$ ipython --no-banner

In [1]: import numpy as np

In [2]: from numpy import linalg as LA

In [3]: np.set_printoptions(suppress=True, linewidth=160)

In [4]: def rd(a):
   ...:     return np.round(a, 1) + 0
   ...: 

In [5]: F = np.load("out1.npy")

In [6]: F
Out[6]: 
array([[ 1,  1,  1,  1,  1,  1,  1,  1],
       [ 1,  1, -1, -1, -1, -1,  1,  1],
       [ 1, -1, -1,  1,  1, -1, -1,  1],
       [ 1,  1,  1,  1, -1, -1, -1, -1],
       [ 1, -1,  1, -1,  1, -1,  1, -1],
       [ 1,  1, -1, -1,  1,  1, -1, -1],
       [ 1, -1, -1,  1, -1,  1,  1, -1],
       [ 1, -1,  1, -1, -1,  1, -1,  1]])

In [7]: U, sv = LA.svd(F)
---------------------------------------------------------------------------
ValueError                                Traceback (most recent call last)
Cell In[7], line 1
----> 1 U, sv = LA.svd(F)

ValueError: too many values to unpack (expected 2)

In [8]: U, sv, VT = LA.svd(F, full_matrices=False)

In [9]: U.shape, sv.shape, VT.shape
Out[9]: ((8, 8), (8,), (8, 8))

In [10]: rd(np.cumsum(sv ** 2) / np.sum(sv ** 2))
Out[10]: array([0.1, 0.3, 0.4, 0.5, 0.6, 0.8, 0.9, 1. ])

In [11]: rd(U.T @ F @ VT.T)
Out[11]: 
array([[2.8, 0. , 0. , 0. , 0. , 0. , 0. , 0. ],
       [0. , 2.8, 0. , 0. , 0. , 0. , 0. , 0. ],
       [0. , 0. , 2.8, 0. , 0. , 0. , 0. , 0. ],
       [0. , 0. , 0. , 2.8, 0. , 0. , 0. , 0. ],
       [0. , 0. , 0. , 0. , 2.8, 0. , 0. , 0. ],
       [0. , 0. , 0. , 0. , 0. , 2.8, 0. , 0. ],
       [0. , 0. , 0. , 0. , 0. , 0. , 2.8, 0. ],
       [0. , 0. , 0. , 0. , 0. , 0. , 0. , 2.8]])

In [12]: np.allclose(U * sv @ VT, F)
Out[12]: True

In [13]: np.sqrt((sv ** 2).sum()), rd(LA.norm(F))
Out[13]: (np.float64(8.0), np.float64(8.0))

In [14]: C2 = F.T @ F

In [15]: rd(LA.eigvalsh(C2)[::-1])
Out[15]: array([8., 8., 8., 8., 8., 8., 8., 8.])

In [16]: rd(LA.svd(F, compute_uv=False) ** 2)
Out[16]: array([8., 8., 8., 8., 8., 8., 8., 8.])

In [17]: np.allclose(C2, C2.T)
Out[17]: True

In [18]: (F @ F.T).shape
Out[18]: (8, 8)

In [19]: F[:, 6] @ F[:, 1]
Out[19]: np.int64(0)

In [20]: rd(LA.norm(F, axis=0))
Out[20]: array([2.8, 2.8, 2.8, 2.8, 2.8, 2.8, 2.8, 2.8])

In [21]: x0 = np.array([-2, 1, -2, -1, -1, 2, 2, 0])

In [22]: y = F @ x0

In [23]: y
Out[23]: array([-1,  3, -7, -7, -5,  1,  3, -3])

In [24]: rd(LA.solve(F, -3 * y))
Out[24]: array([ 6., -3.,  6.,  3.,  3., -6., -6.,  0.])

In [25]: J = np.array([[0, 0, 0, 0, 0],
    ...:     [-2, 1, 0, 0, 0],
    ...:     [-3, 1, 4, 0, 0],
    ...:     [3, 0, 1, 2, 0],
    ...:     [0, 3, -5, 4, 2]])

In [26]: J
Out[26]: 
array([[ 0,  0,  0,  0,  0],
       [-2,  1,  0,  0,  0],
       [-3,  1,  4,  0,  0],
       [ 3,  0,  1,  2,  0],
       [ 0,  3, -5,  4,  2]])

In [27]: # triangular

In [28]: U, sv, VT = LA.svd(J)

In [29]: vecs = VT[:(sv > 1e-8).sum()]

In [30]: rng = np.random.default_rng(17)

In [31]: x0 = J[2] + -3 * J[0] + rng.integers(2) * np.eye(5)[0]

In [32]: x0
Out[32]: array([-2.,  1.,  4.,  0.,  0.])

In [33]: rd(np.diag(vecs.T @ vecs))
Out[33]: array([0.9, 0.5, 1. , 0.7, 0.9])

In [34]: LA.matrix_rank(np.vstack([J, x0]))
Out[34]: np.int64(5)

In [35]: np.allclose(vecs.T @ vecs @ x0, x0)
Out[35]: False

In [36]: rd(LA.norm(x0 - vecs.T @ vecs @ x0))
Out[36]: np.float64(0.3)

In [37]: other = np.array([[3, 1, 2], [1, 3, 3]])

In [38]: cent = np.kron(other, J)

In [39]: LA.matrix_rank(cent)
Out[39]: np.int64(8)

In [40]: rd(LA.norm(cent, 2)), rd(LA.norm(other, 2) * LA.norm(J, 2))
Out[40]: (np.float64(42.4), np.float64(42.4))

In [41]: x0 = np.array([-1, 2, -2, -2, 1, -1, 1, 1])

In [42]: h1 = np.maximum(F @ x0, 0)

In [43]: np.maximum(F @ (3 * x0), 0)
Out[43]: array([ 0, 21,  0,  0,  0,  9,  0,  0])

In [44]: np.flatnonzero(h1 > 1e-9)
Out[44]: array([1, 5])

In [45]: F.T @ h1
Out[45]: array([ 10,  10, -10, -10,  -4,  -4,   4,   4])

In [46]: F * (h1 > 1e-9)[:, None]
Out[46]: 
array([[ 0,  0,  0,  0,  0,  0,  0,  0],
       [ 1,  1, -1, -1, -1, -1,  1,  1],
       [ 0,  0,  0,  0,  0,  0,  0,  0],
       [ 0,  0,  0,  0,  0,  0,  0,  0],
       [ 0,  0,  0,  0,  0,  0,  0,  0],
       [ 1,  1, -1, -1,  1,  1, -1, -1],
       [ 0,  0,  0,  0,  0,  0,  0,  0],
       [ 0,  0,  0,  0,  0,  0,  0,  0]])

In [47]: J @ J
Out[47]: 
array([[  0,   0,   0,   0,   0],
       [ -2,   1,   0,   0,   0],
       [-14,   5,  16,   0,   0],
       [  3,   1,   6,   4,   0],
       [ 21,   4, -26,  16,   4]])

In [48]: rd(np.sort(LA.eigvals(J)))
Out[48]: array([0., 1., 2., 2., 4.])

In [49]: LA.matrix_rank(J - J[0, 0] * np.eye(5))
Out[49]: np.int64(4)

In [50]: np.prod(np.diag(J)), rd(LA.det(J))
Out[50]: (np.int64(0), np.float64(0.0))

In [51]: C2 = J.T @ J

In [52]: rd(LA.svd(J, compute_uv=False) ** 2)
Out[52]: array([62.5, 24.4, 12. ,  0.1,  0. ])

In [53]: C2
Out[53]: 
array([[ 22,  -5,  -9,   6,   0],
       [ -5,  11, -11,  12,   6],
       [ -9, -11,  42, -18, -10],
       [  6,  12, -18,  20,   8],
       [  0,   6, -10,   8,   4]])

In [54]: (J @ J.T).shape
Out[54]: (5, 5)

In [55]: np.allclose(C2, C2.T)
Out[55]: True

In [56]: np.diag(C2)
Out[56]: array([22, 11, 42, 20,  4])

In [57]: LA.matrix_rank(C2)
Out[57]: np.int64(4)

In [58]: np.trace(C2), (J ** 2).sum()
Out[58]: (np.int64(99), np.int64(99))

In [59]: feats = np.array([[13, -13, -2, 7, 6, -7],
    ...:     [-13, 22, 11, -7, -6, 16],
    ...:     [-2, 11, 17, -8, -4, 7],
    ...:     [7, -7, -8, 10, 6, -1],
    ...:     [6, -6, -4, 6, 4, -2],
    ...:     [-7, 16, 7, -1, -2, 14]])

In [60]: vals, vecs = LA.eigh(feats)

In [61]: x0 = np.array([0, 2, -1, 2, -2, -2])

In [62]: np.abs(feats).sum(axis=1).max(), rd(np.abs(vals).max())
Out[62]: (np.int64(75), np.float64(52.4))

In [63]: rd(LA.eigvalsh(feats[1:, 1:]))
Out[63]: array([ 0. ,  0. ,  6.8, 14.5, 45.8])

In [64]: (np.sign(vecs[:, -1].round(6)) == np.sign(vecs[0, -1].round(6))).astype(int)
Out[64]: array([1, 0, 0, 1, 1, 0])

In [65]: np.unique(feats.round(6), axis=0).shape
Out[65]: (6, 6)

In [66]: LA.lstsq(feats[:-1].T, feats[-1])[2]
Out[66]: np.int32(3)

In [67]: rd(LA.norm(feats, 2) / LA.norm(feats))
Out[67]: np.float64(0.9)

In [68]: LA.matrix_rank(feats, rtol=0.1)
Out[68]: np.int64(3)

In [69]: other = feats + rng.integers(-2, 3, (6, 3)) @ rng.integers(-2, 3, (3, 6))

In [70]: other
Out[70]: 
array([[ 17, -17,  -8,   1,   2, -11],
       [-15,  23,  11,  -6,  -5,  16],
       [  6,   8,  14, -10, -10,   9],
       [  5,  -6, -10,  11,   6,  -1],
       [  2,  -4,  -2,   8,   7,  -2],
       [ -1,  15,  11,   0,  -4,  18]])

In [71]: np.abs(other - feats).sum(axis=1)
Out[71]: array([28,  5, 24,  6, 13, 18])

In [72]: other - feats
Out[72]: 
array([[ 4, -4, -6, -6, -4, -4],
       [-2,  1,  0,  1,  1,  0],
       [ 8, -3, -3, -2, -6,  2],
       [-2,  1, -2,  1,  0,  0],
       [-4,  2,  2,  2,  3,  0],
       [ 6, -1,  4,  1, -2,  4]])

In [73]: mat = np.array([[0, 6, -3, -8, -6, 4, 2, 2, 6],
    ...:     [-2, 0, -5, 9, -7, 2, -9, 3, -8],
    ...:     [-7, 6, 0, 3, -1, 7, 2, 8, -1],
    ...:     [9, 2, 6, 7, 8, -3, -1, -5, 6],
    ...:     [-1, 8, 6, -9, -4, -1, -7, -2, -5],
    ...:     [-1, 1, -2, 7, -6, -4, 0, -7, -9],
    ...:     [-5, 5, 4, 3, 3, -4, 2, -1, 9],
    ...:     [-4, 2, -6, -5, 9, 6, 5, -4, 4],
    ...:     [6, -8, 3, 7, 8, 5, -6, 7, 0]])

In [74]: mat
Out[74]: 
array([[ 0,  6, -3, -8, -6,  4,  2,  2,  6],
       [-2,  0, -5,  9, -7,  2, -9,  3, -8],
       [-7,  6,  0,  3, -1,  7,  2,  8, -1],
       [ 9,  2,  6,  7,  8, -3, -1, -5,  6],
       [-1,  8,  6, -9, -4, -1, -7, -2, -5],
       [-1,  1, -2,  7, -6, -4,  0, -7, -9],
       [-5,  5,  4,  3,  3, -4,  2, -1,  9],
       [-4,  2, -6, -5,  9,  6,  5, -4,  4],
       [ 6, -8,  3,  7,  8,  5, -6,  7,  0]])

In [75]: rd(LA.det(J[::-1]))
Out[75]: np.float64(0.0)

In [76]: np.poly(J)
Out[76]: array([  1.,  -9.,  28., -36.,  16.,   0.])

In [77]: other = mat / np.sqrt((mat ** 2).mean(axis=1, keepdims=True))

In [78]: LA.matrix_rank(other) == LA.matrix_rank(mat)
Out[78]: np.True_

In [79]: rd(other[3])
Out[79]: array([ 1.5,  0.3,  1. ,  1.2,  1.4, -0.5, -0.2, -0.9,  1. ])

In [80]: z = rng.permutation(9)

In [81]: z
Out[81]: array([0, 6, 4, 2, 7, 3, 5, 1, 8])

In [82]: other = mat[z][:, z]

In [83]: np.diag(other)
Out[83]: array([ 0,  2, -4,  0, -4,  7, -4,  0,  0])

In [84]: np.allclose(other, mat)
Out[84]: False

In [85]: rd(np.sort(np.abs(LA.eigvals(other))))
Out[85]: array([ 4.1,  7.8,  7.8, 11.6, 11.6, 14.7, 14.7, 15. , 15. ])

In [86]: theta = rng.uniform(0, 2 * np.pi, 37)

In [87]: Q, _ = LA.qr(np.array([[0.4, 0.8], [1.2, 0.7], [0.8, 0.5]]))

In [88]: M = 10 * np.c_[np.cos(theta), np.sin(theta)] @ Q.T

In [89]: rd(M)
Out[89]: 
array([[ 5.4,  6.9,  4.8],
       [-7. , -5.8, -4.2],
       [-9.9, -0.9, -1.2],
       [ 7.8,  5.1,  3.7],
       [ 8.4, -4.7, -2.6],
       [ 9.2,  3.1,  2.5],
       [-9.1, -3.3, -2.7],
       [ 9.4,  2.6,  2.3],
       [-3.2, -7.9, -5.3],
       [-1.4,  8.3,  5.3],
       [ 9.4, -3.2, -1.5],
       [-6.6,  6.5,  3.8],
       [-6.7,  6.4,  3.7],
       [ 1.8,  8.2,  5.4],
       [ 9.9, -1. , -0.1],
       [-5.2,  7.3,  4.4],
       [ 3.9,  7.6,  5.2],
       [-6.4,  6.6,  3.9],
       [ 0.1,  8.4,  5.4],
       [ 4.7, -7.5, -4.6],
       [-7.5, -5.4, -3.9],
       [-1.6, -8.2, -5.4],
       [ 9.9,  0.7,  1. ],
       [ 7.2, -6. , -3.5],
       [ 9.5,  2.3,  2.1],
       [-4.5,  7.6,  4.7],
       [-0.5,  8.4,  5.4],
       [-8.8,  4.1,  2.2],
       [ 3.3,  7.8,  5.3],
       [-9.5, -2.3, -2. ],
       [ 9.4,  2.6,  2.2],
       [-0.3,  8.4,  5.4],
       [ 2.4,  8.1,  5.4],
       [-1.3, -8.3, -5.4],
       [ 9.2, -3.6, -1.8],
       [ 2.5, -8.2, -5.2],
       [ 9.6, -2.6, -1.1]])

In [90]: U, sv, VT = LA.svd(M)

In [91]: rd(sv)
Out[91]: array([44.3, 41.7,  0. ])

In [92]: np.argmax(sv[:-1] / (sv[1:] + 1e-6)) + 1
Out[92]: np.int64(2)

In [93]: other = U[:, :2] @ np.diag(sv[:2]) @ VT[:2]

In [94]: rd(LA.norm(M - other) / LA.norm(M))
Out[94]: np.float64(0.0)

In [95]: rd(other)
Out[95]: 
array([[ 5.4,  6.9,  4.8],
       [-7. , -5.8, -4.2],
       [-9.9, -0.9, -1.2],
       [ 7.8,  5.1,  3.7],
       [ 8.4, -4.7, -2.6],
       [ 9.2,  3.1,  2.5],
       [-9.1, -3.3, -2.7],
       [ 9.4,  2.6,  2.3],
       [-3.2, -7.9, -5.3],
       [-1.4,  8.3,  5.3],
       [ 9.4, -3.2, -1.5],
       [-6.6,  6.5,  3.8],
       [-6.7,  6.4,  3.7],
       [ 1.8,  8.2,  5.4],
       [ 9.9, -1. , -0.1],
       [-5.2,  7.3,  4.4],
       [ 3.9,  7.6,  5.2],
       [-6.4,  6.6,  3.9],
       [ 0.1,  8.4,  5.4],
       [ 4.7, -7.5, -4.6],
       [-7.5, -5.4, -3.9],
       [-1.6, -8.2, -5.4],
       [ 9.9,  0.7,  1. ],
       [ 7.2, -6. , -3.5],
       [ 9.5,  2.3,  2.1],
       [-4.5,  7.6,  4.7],
       [-0.5,  8.4,  5.4],
       [-8.8,  4.1,  2.2],
       [ 3.3,  7.8,  5.3],
       [-9.5, -2.3, -2. ],
       [ 9.4,  2.6,  2.2],
       [-0.3,  8.4,  5.4],
       [ 2.4,  8.1,  5.4],
       [-1.3, -8.3, -5.4],
       [ 9.2, -3.6, -1.8],
       [ 2.5, -8.2, -5.2],
       [ 9.6, -2.6, -1.1]])

In [96]: LA.matrix_rank(other)
Out[96]: np.int64(2)
